$ python -q
>>> import numpy as np
>>> from numpy import linalg as LA
>>> np.set_printoptions(suppress=True, linewidth=200)
>>> sv = 5 * 0.7 ** np.arange(3)
>>> rng = np.random.default_rng(850)
>>> mat = rng.normal(size=(11, 3)) * rng.permutation(sv)
>>> mat.round(2)
array([[ 7.27, -7.96,  4.36],
       [ 3.05, -3.53, -4.33],
       [11.55, -4.12, -1.64],
       [ 3.11,  3.63,  0.84],
       [ 8.01,  6.05,  3.59],
       [ 5.76, -2.77, -3.  ],
       [ 3.64, -5.59,  0.21],
       [ 3.56, -0.05, -0.1 ],
       [-3.06, -4.39, -1.93],
       [-0.03, -4.09, -5.74],
       [-3.37, -5.76, -1.96]])
>>> C = mat[[8, 2]].astype(float)
>>> for _ in range(6):
...     idx = LA.norm(mat[:, None] - C, axis=-1).argmin(axis=1)
...     C = np.array([mat[idx == j].mean(axis=0) for j in range(2)])
... 
>>> idx
array([1, 0, 1, 0, 1, 1, 0, 0, 0, 0, 0])
>>> np.round(C[1] - C[0], 2)
array([7.16, 0.62, 2.69])
>>> C2 = np.cov(mat, rowvar=False)
>>> np.round(np.polyfit(mat[:, 1], mat[:, 0], 1), 2)
array([0.24, 4.22])
>>> np.round(LA.eigvalsh(C2)[::-1], 2)
array([26.71, 14.68,  6.48])
>>> C2.shape
(3, 3)
>>> np.round(mat.std(axis=0), 2)
array([4.34, 4.  , 2.94])
>>> np.argsort(-mat.std(axis=0).round(6), kind="stable")
array([0, 1, 2])
>>> C2.round(2)
array([[20.73,  4.26,  6.15],
       [ 4.26, 17.64,  3.72],
       [ 6.15,  3.72,  9.5 ]])
>>> data = np.loadtxt("test16.csv", delimiter=",")
>>> data
array([[-1.13, -0.2 ,  0.59, -2.75],
       [ 4.86,  2.1 ,  0.61, -2.16],
       [-8.82, -6.48, -6.87, 14.4 ]])
>>> A2 = data + rng.integers(-2, 3, (3, 2)) @ rng.integers(-2, 3, (2, 4))
>>> A2.round(2)
array([[ -1.13,  -0.2 ,   6.59,  -2.75],
       [  4.86,   2.1 ,  -5.39,  -2.16],
       [-14.82,  -3.48,  -9.87,  17.4 ]])
>>> LA.matrix_rank(A2 - data, tol=1e-8)
np.int64(2)
>>> np.round(LA.svd(A2 - data, compute_uv=False), 2) + 0
array([9.66, 6.45, 0.  ])
>>> np.round(np.abs(A2 - data).sum(axis=1), 2)
array([ 6.,  6., 15.])
>>> A2 = np.array([[-3, 1], [1, -2], [-2, 0]])
>>> np.round(np.einsum("ij->j", mat), 2)
array([ 39.5 , -28.57,  -9.7 ])
>>> A2 @ mat
Traceback (most recent call last):
  File "<python-input-27>", line 1, in <module>
    A2 @ mat
    ~~~^~~~~
ValueError: matmul: Input operand 1 has a mismatch in its core dimension 0, with gufunc signature (n?,k),(k,m?)->(n?,m?) (size 11 is different from 2)
>>> LA.matrix_rank(mat @ A2)
np.int64(2)
>>> np.round(np.einsum("ij,ij->i", mat, mat), 2)
array([135.12,  40.56, 153.2 ,  23.6 , 113.58,  49.76,  44.51,  12.7 ,  32.32,  49.68,  48.29])
>>> np.round(data.sum(axis=1), 2)
array([-3.49,  5.41, -7.77])
>>> np.round(data.mean(axis=0), 2)
array([-1.7 , -1.53, -1.89,  3.16])
>>> np.round(data - data[0], 2)
array([[ 0.  ,  0.  ,  0.  ,  0.  ],
       [ 5.99,  2.3 ,  0.02,  0.59],
       [-7.69, -6.28, -7.46, 17.15]])
>>> np.zeros(3, 4)
Traceback (most recent call last):
  File "<python-input-33>", line 1, in <module>
    np.zeros(3, 4)
    ~~~~~~~~^^^^^^
TypeError: Cannot interpret '4' as a data type
>>> np.round(LA.svd(data, compute_uv=False), 2)
array([20. ,  4. ,  0.8])
>>> F = np.load("data.npy")
>>> F
array([[1, 0, 0, 0, 0, 0],
       [0, 2, 0, 0, 0, 0],
       [1, 2, 0, 0, 0, 0],
       [0, 0, 1, 0, 0, 0],
       [0, 0, 0, 2, 0, 0],
       [0, 0, 1, 2, 0, 0],
       [0, 0, 0, 0, 1, 0],
       [0, 0, 0, 0, 0, 2],
       [0, 0, 0, 0, 1, 2]])
>>> A2 = np.c_[F[:, :5] @ np.array([[2, 2, 2, 0, 0],
...     [3, 2, 2, 3, 3],
...     [0, 0, 3, 3, 2],
...     [0, 2, 1, 3, 3],
...     [2, 1, 3, 1, 2]]), np.array([-4, -3, 4, -4, -3, 5, -4, -3, -3])]
>>> A2
array([[ 2,  2,  2,  0,  0, -4],
       [ 6,  4,  4,  6,  6, -3],
       [ 8,  6,  6,  6,  6,  4],
       [ 0,  0,  3,  3,  2, -4],
       [ 0,  4,  2,  6,  6, -3],
       [ 0,  4,  5,  9,  8,  5],
       [ 2,  1,  3,  1,  2, -4],
       [ 0,  0,  0,  0,  0, -3],
       [ 2,  1,  3,  1,  2, -3]])
>>> LA.matrix_rank(np.c_[F, A2])
np.int64(7)
>>> np.round(LA.norm(LA.qr(F)[0].T @ A2, axis=0) ** 2 / ((A2 ** 2).sum(axis=0) + 1e-12), 2)
array([1.  , 1.  , 1.  , 1.  , 1.  , 0.25])
>>> x = np.array([3, 0, 3, 2, 2, 0])
>>> A2 @ (2 * x)
array([ 24, 108, 132,  38,  60,  98,  42,   0,  42])
>>> np.sign((A2 @ x).round(6))
array([1, 1, 1, 1, 1, 1, 1, 0, 1])
>>> A2 * x
array([[ 6,  0,  6,  0,  0,  0],
       [18,  0, 12, 12, 12,  0],
       [24,  0, 18, 12, 12,  0],
       [ 0,  0,  9,  6,  4,  0],
       [ 0,  0,  6, 12, 12,  0],
       [ 0,  0, 15, 18, 16,  0],
       [ 6,  0,  9,  2,  4,  0],
       [ 0,  0,  0,  0,  0,  0],
       [ 6,  0,  9,  2,  4,  0]])
>>> np.einsum("ij,j->i", A2, x)
array([12, 54, 66, 19, 30, 49, 21,  0, 21])
>>> hat = F @ LA.solve(F.T @ F, F.T)
>>> np.allclose(hat @ hat, hat)
True
>>> round(np.trace(hat), 2)
np.float64(6.0)
>>> hat @ F[:, 0]
array([1., 0., 1., 0., 0., 0., 0., 0., 0.])
>>> LA.matrix_rank(np.eye(9) - hat)
np.int64(3)
